% ipython --no-banner

In [1]: import numpy as np

In [2]: import numpy.linalg as la

In [3]: np.set_printoptions(precision=2, suppress=True, linewidth=100)

In [4]: feats = np.load("mat.npy")

In [5]: feats
Out[5]: 
array([[-3,  0,  6, -3,  0,  0,  0,  8,  7, -4],
       [ 0,  6,  0,  0, -5,  0,  4,  0,  0,  0],
       [ 0,  0, -3,  8,  0, -4,  0,  5,  2, -7],
       [ 5,  0,  2,  6,  0,  0,  0,  7,  8, -6],
       [ 0,  4,  0,  0,  6,  0,  1,  0,  0,  0],
       [-9,  0, -6, -8,  0, -6,  0,  8,  3,  6],
       [ 0,  1,  0,  0,  6,  0,  3,  0,  0,  0],
       [-1,  0,  3,  7,  0, -4,  0,  6, -1, -2],
       [-7,  0, -6, -1,  0, -3,  0,  8, -3,  0],
       [ 2,  0, -3,  6,  0, -5,  0, -2, -4, -9]])

In [6]: np.abs(feats).max()
Out[6]: np.int64(9)

In [7]: feats.shape
Out[7]: (10, 10)

In [8]: feats.sum(axis=1)
Out[8]: array([ 11,   5,   1,  22,  11, -12,  10,   8, -12, -15])

In [9]: feats - feats[0]
Out[9]: 
array([[  0,   0,   0,   0,   0,   0,   0,   0,   0,   0],
       [  3,   6,  -6,   3,  -5,   0,   4,  -8,  -7,   4],
       [  3,   0,  -9,  11,   0,  -4,   0,  -3,  -5,  -3],
       [  8,   0,  -4,   9,   0,   0,   0,  -1,   1,  -2],
       [  3,   4,  -6,   3,   6,   0,   1,  -8,  -7,   4],
       [ -6,   0, -12,  -5,   0,  -6,   0,   0,  -4,  10],
       [  3,   1,  -6,   3,   6,   0,   3,  -8,  -7,   4],
       [  2,   0,  -3,  10,   0,  -4,   0,  -2,  -8,   2],
       [ -4,   0, -12,   2,   0,  -3,   0,   0, -10,   4],
       [  5,   0,  -9,   9,   0,  -5,   0, -10, -11,  -5]])

In [10]: feats.mean(axis=0)
Out[10]: array([-1.3,  1.1, -0.7,  1.5,  0.7, -2.2,  0.8,  4. ,  1.2, -2.2])

In [11]: np.diff(feats, axis=0)
Out[11]: 
array([[  3,   6,  -6,   3,  -5,   0,   4,  -8,  -7,   4],
       [  0,  -6,  -3,   8,   5,  -4,  -4,   5,   2,  -7],
       [  5,   0,   5,  -2,   0,   4,   0,   2,   6,   1],
       [ -5,   4,  -2,  -6,   6,   0,   1,  -7,  -8,   6],
       [ -9,  -4,  -6,  -8,  -6,  -6,  -1,   8,   3,   6],
       [  9,   1,   6,   8,   6,   6,   3,  -8,  -3,  -6],
       [ -1,  -1,   3,   7,  -6,  -4,  -3,   6,  -1,  -2],
       [ -6,   0,  -9,  -8,   0,   1,   0,   2,  -2,   2],
       [  9,   0,   3,   7,   0,  -2,   0, -10,  -1,  -9]])

In [12]: la.svd(feats, compute_uv=False)
Out[12]: array([22.8 , 21.73, 15.75,  9.87,  8.55,  6.99,  6.25,  4.22,  2.36,  1.7 ])

In [13]: feats[:, 10]
IndexError: index 10 is out of bounds for axis 1 with size 10


In [14]: rng = np.random.default_rng(60624)

In [15]: idx = rng.permutation(10)

In [16]: print(idx)
[1 4 7 3 8 9 2 6 0 5]

In [17]: M2 = feats[idx][:, idx]

In [18]: print(M2)
[[ 6 -5  0  0  0  0  0  4  0  0]
 [ 4  6  0  0  0  0  0  1  0  0]
 [ 0  0  6  7 -1 -2  3  0 -1 -4]
 [ 0  0  7  6  8 -6  2  0  5  0]
 [ 0  0  8 -1 -3  0 -6  0 -7 -3]
 [ 0  0 -2  6 -4 -9 -3  0  2 -5]
 [ 0  0  5  8  2 -7 -3  0  0 -4]
 [ 1  6  0  0  0  0  0  3  0  0]
 [ 0  0  8 -3  7 -4  6  0 -3  0]
 [ 0  0  8 -8  3  6 -6  0 -9 -6]]

In [19]: np.allclose(M2, feats)
Out[19]: False

In [20]: E = np.load("a.npy")

In [21]: E
Out[21]: 
array([[ 0,  2,  2,  0,  3],
       [ 2, -4, -1, -1,  0],
       [ 2, -1,  0,  1,  2],
       [ 0, -1,  1,  2, -2],
       [ 3,  0,  2, -2,  4]])

In [22]: ev, evecs = la.eigh(E)

In [23]: vec = np.array([0, 2, 2, 1, 3])

In [24]: vec @ E @ vec
Out[24]: np.int64(26)

In [25]: np.abs(E).sum(axis=1).max(), round(np.abs(ev).max(), 2)
Out[25]: (np.int64(11), np.float64(7.1))

In [26]: (np.sign(evecs[:, -1].round(6)) == np.sign(evecs[0, -1].round(6))).astype(int)
Out[26]: array([1, 1, 1, 0, 1])

In [27]: K = np.load("layer7.npy")

In [28]: print(K)
[[ 1.    0.    0.    0.    0.    0.    0.    0.    0.  ]
 [ 0.    1.    0.    0.    0.    0.    0.    0.    0.  ]
 [ 0.    0.    1.    0.    0.    0.    0.    0.    0.  ]
 [ 0.    0.    0.    1.    0.    0.    0.    0.    0.  ]
 [ 0.    0.    0.    0.    1.    0.    0.    0.    0.  ]
 [ 0.    0.    0.    0.    0.   -0.5   0.   -0.87  0.  ]
 [ 0.    0.    0.    0.    0.    0.    1.    0.    0.  ]
 [ 0.    0.    0.    0.    0.    0.87  0.   -0.5   0.  ]
 [ 0.    0.    0.    0.    0.    0.    0.    0.    1.  ]]

In [29]: np.sort(la.eigvals(K).real)
Out[29]: array([-0.5, -0.5,  1. ,  1. ,  1. ,  1. ,  1. ,  1. ,  1. ])

In [30]: np.flatnonzero(la.matrix_power((K != 0) + (K.T != 0) + np.eye(9), 9)[5])
Out[30]: array([5, 7])

In [31]: K @ K
Out[31]: 
array([[ 1.  ,  0.  ,  0.  ,  0.  ,  0.  ,  0.  ,  0.  ,  0.  ,  0.  ],
       [ 0.  ,  1.  ,  0.  ,  0.  ,  0.  ,  0.  ,  0.  ,  0.  ,  0.  ],
       [ 0.  ,  0.  ,  1.  ,  0.  ,  0.  ,  0.  ,  0.  ,  0.  ,  0.  ],
       [ 0.  ,  0.  ,  0.  ,  1.  ,  0.  ,  0.  ,  0.  ,  0.  ,  0.  ],
       [ 0.  ,  0.  ,  0.  ,  0.  ,  1.  ,  0.  ,  0.  ,  0.  ,  0.  ],
       [ 0.  ,  0.  ,  0.  ,  0.  ,  0.  , -0.5 ,  0.  ,  0.87,  0.  ],
       [ 0.  ,  0.  ,  0.  ,  0.  ,  0.  ,  0.  ,  1.  ,  0.  ,  0.  ],
       [ 0.  ,  0.  ,  0.  ,  0.  ,  0.  , -0.87,  0.  , -0.5 ,  0.  ],
       [ 0.  ,  0.  ,  0.  ,  0.  ,  0.  ,  0.  ,  0.  ,  0.  ,  1.  ]])

In [32]: M2 = la.inv(K)

In [33]: np.allclose(M2, K.T)
Out[33]: True

In [34]: M2
Out[34]: 
array([[ 1.  ,  0.  ,  0.  ,  0.  ,  0.  ,  0.  ,  0.  ,  0.  ,  0.  ],
       [ 0.  ,  1.  ,  0.  ,  0.  ,  0.  ,  0.  ,  0.  ,  0.  ,  0.  ],
       [ 0.  ,  0.  ,  1.  ,  0.  ,  0.  ,  0.  ,  0.  ,  0.  ,  0.  ],
       [ 0.  ,  0.  ,  0.  ,  1.  ,  0.  ,  0.  ,  0.  ,  0.  ,  0.  ],
       [ 0.  ,  0.  ,  0.  ,  0.  ,  1.  ,  0.  ,  0.  ,  0.  ,  0.  ],
       [ 0.  ,  0.  ,  0.  ,  0.  ,  0.  , -0.5 ,  0.  ,  0.87,  0.  ],
       [ 0.  ,  0.  ,  0.  ,  0.  ,  0.  ,  0.  ,  1.  ,  0.  ,  0.  ],
       [-0.  , -0.  , -0.  , -0.  , -0.  , -0.87, -0.  , -0.5 , -0.  ],
       [ 0.  ,  0.  ,  0.  ,  0.  ,  0.  ,  0.  ,  0.  ,  0.  ,  1.  ]])

In [35]: np.round(K @ M2, 2) + 0
Out[35]: 
array([[1., 0., 0., 0., 0., 0., 0., 0., 0.],
       [0., 1., 0., 0., 0., 0., 0., 0., 0.],
       [0., 0., 1., 0., 0., 0., 0., 0., 0.],
       [0., 0., 0., 1., 0., 0., 0., 0., 0.],
       [0., 0., 0., 0., 1., 0., 0., 0., 0.],
       [0., 0., 0., 0., 0., 1., 0., 0., 0.],
       [0., 0., 0., 0., 0., 0., 1., 0., 0.],
       [0., 0., 0., 0., 0., 0., 0., 1., 0.],
       [0., 0., 0., 0., 0., 0., 0., 0., 1.]])
